% python3 -q
>>> import numpy as np
>>> np.set_printoptions(suppress=True, linewidth=200)
>>> X = np.loadtxt("out11.csv", delimiter=",")
>>> print(X)
[[-4.  7.  0.  5.  4.]
 [ 0. -2.  3. -3. -1.]
 [ 0.  0. -7. -4. -3.]
 [ 0.  0.  0. -4.  4.]
 [ 0.  0.  0.  0.  0.]]
>>> print(np.allclose(X @ X.T, X.T @ X))
False
>>> print((X - X.T) / 2)
[[ 0.   3.5  0.   2.5  2. ]
 [-3.5  0.   1.5 -1.5 -0.5]
 [ 0.  -1.5  0.  -2.  -1.5]
 [-2.5  1.5  2.   0.   2. ]
 [-2.   0.5  1.5 -2.   0. ]]
>>> Uu, sv, VT = np.linalg.svd(X)
>>> print(sv.round(2))
[11.5   8.01  5.76  2.32  0.  ]
>>> Y = Uu[:, :4] @ np.diag(sv[:4]) @ VT[:4]
>>> print(np.round(np.linalg.norm(X - Y, 2), 2), sv[4])
0.0 0.0
>>> print(np.linalg.matrix_rank(Y))
4
>>> print(Y.round(2) + 0)
[[-4.  7.  0.  5.  4.]
 [ 0. -2.  3. -3. -1.]
 [ 0.  0. -7. -4. -3.]
 [ 0.  0.  0. -4.  4.]
 [ 0.  0.  0.  0.  0.]]
>>> print(round(float(np.linalg.norm(X - Y) / np.linalg.norm(X)), 2))
0.0
>>> r = np.linalg.matrix_rank(X)
>>> print(r)
4
>>> null = np.linalg.svd(X)[2][r:].T
>>> print([int(np.linalg.matrix_rank(X[:i])) for i in range(1, len(X) + 1)])
[1, 2, 3, 4, 4]
>>> print(np.allclose(X @ null, 0))
True
>>> print([int(np.linalg.matrix_rank(X[:, :j + 1])) for j in range(5)])
[1, 2, 3, 4, 4]
>>> print(np.round(null @ null.T, 2))
[[ 0.5   0.45  0.13 -0.13 -0.13]
 [ 0.45  0.4   0.12 -0.12 -0.12]
 [ 0.13  0.12  0.03 -0.03 -0.03]
 [-0.13 -0.12 -0.03  0.03  0.03]
 [-0.13 -0.12 -0.03  0.03  0.03]]
>>> print(np.round(X @ null, 2) + 0)
[[0.]
 [0.]
 [0.]
 [0.]
 [0.]]
>>> print(np.round(null[:, 0] / null[np.abs(null[:, 0]).round(6).argmax(), 0], 2))
[ 1.    0.9   0.26 -0.26 -0.26]
>>> print(null.shape)
(5, 1)
>>> print(np.linalg.matrix_rank(X.T @ X), np.linalg.matrix_rank(X @ X.T))
4 4
>>> Uu, sv, VT = np.linalg.svd(X)
>>> V = VT[:(sv > 1e-8).sum()]
>>> rng = np.random.default_rng(440012)
>>> vec = X[1] + 4 * X[2] + rng.integers(2) * np.eye(5)[1]
>>> print(vec)
[  0.  -1. -25. -19. -13.]
>>> print(np.round(np.diag(V.T @ V), 2))
[0.5  0.6  0.97 0.97 0.97]
>>> print(np.round(V.T @ V, 2))
[[ 0.5  -0.45 -0.13  0.13  0.13]
 [-0.45  0.6  -0.12  0.12  0.12]
 [-0.13 -0.12  0.97  0.03  0.03]
 [ 0.13  0.12  0.03  0.97 -0.03]
 [ 0.13  0.12  0.03 -0.03  0.97]]
>>> F = np.load("block13.npy")
>>> print(F)
[[ 0  0  0  0  0]
 [ 0  0  0  3  0]
 [ 0  0 -3  0  0]
 [ 0 -2  0  0  0]
 [ 0  0  0  0 -3]]
>>> # null space of dimension 1
>>> Y = F + rng.integers(-2, 3, (5, 4)) @ rng.integers(-2, 3, (4, 5))
>>> print(Y)
[[ 6 -4 -2 -3  1]
 [-2  2  1  5  0]
 [-4  1 -2  0 -2]
 [-6  4  2  3  3]
 [-2  1  2  0 -3]]
>>> print(Y - F)
[[ 6 -4 -2 -3  1]
 [-2  2  1  2  0]
 [-4  1  1  0 -2]
 [-6  6  2  3  3]
 [-2  1  2  0  0]]
>>> print(np.linalg.matrix_rank(Y - F, tol=1e-8))
4
>>> def softmax(z):
...     e = np.exp(z - z.max(axis=-1, keepdims=True))
...     return e / e.sum(axis=-1, keepdims=True)
... 
>>> print(np.round(softmax(10 * Y[3]), 2) + 0)
[0. 1. 0. 0. 0.]
>>> print(np.round(softmax(Y[3] + -1), 2) + 0)
[0.   0.53 0.07 0.2  0.2 ]
>>> att = Y @ Y.T / np.sqrt(5)
>>> print(softmax(att).round(6).argmax(axis=1))
[0 3 2 3 4]
>>> print(np.round(softmax(att + np.triu(np.full(att.shape, -np.inf), 1)), 2) + 0)
[[1.   0.   0.   0.   0.  ]
 [0.   1.   0.   0.   0.  ]
 [0.   0.   1.   0.   0.  ]
 [0.   0.   0.   1.   0.  ]
 [0.   0.01 0.04 0.04 0.91]]
>>> print(np.round(softmax(att), 2) + 0)
[[1.   0.   0.   0.   0.  ]
 [0.   0.21 0.   0.79 0.  ]
 [0.   0.   0.96 0.04 0.  ]
 [0.   0.   0.   1.   0.  ]
 [0.   0.01 0.04 0.04 0.91]]
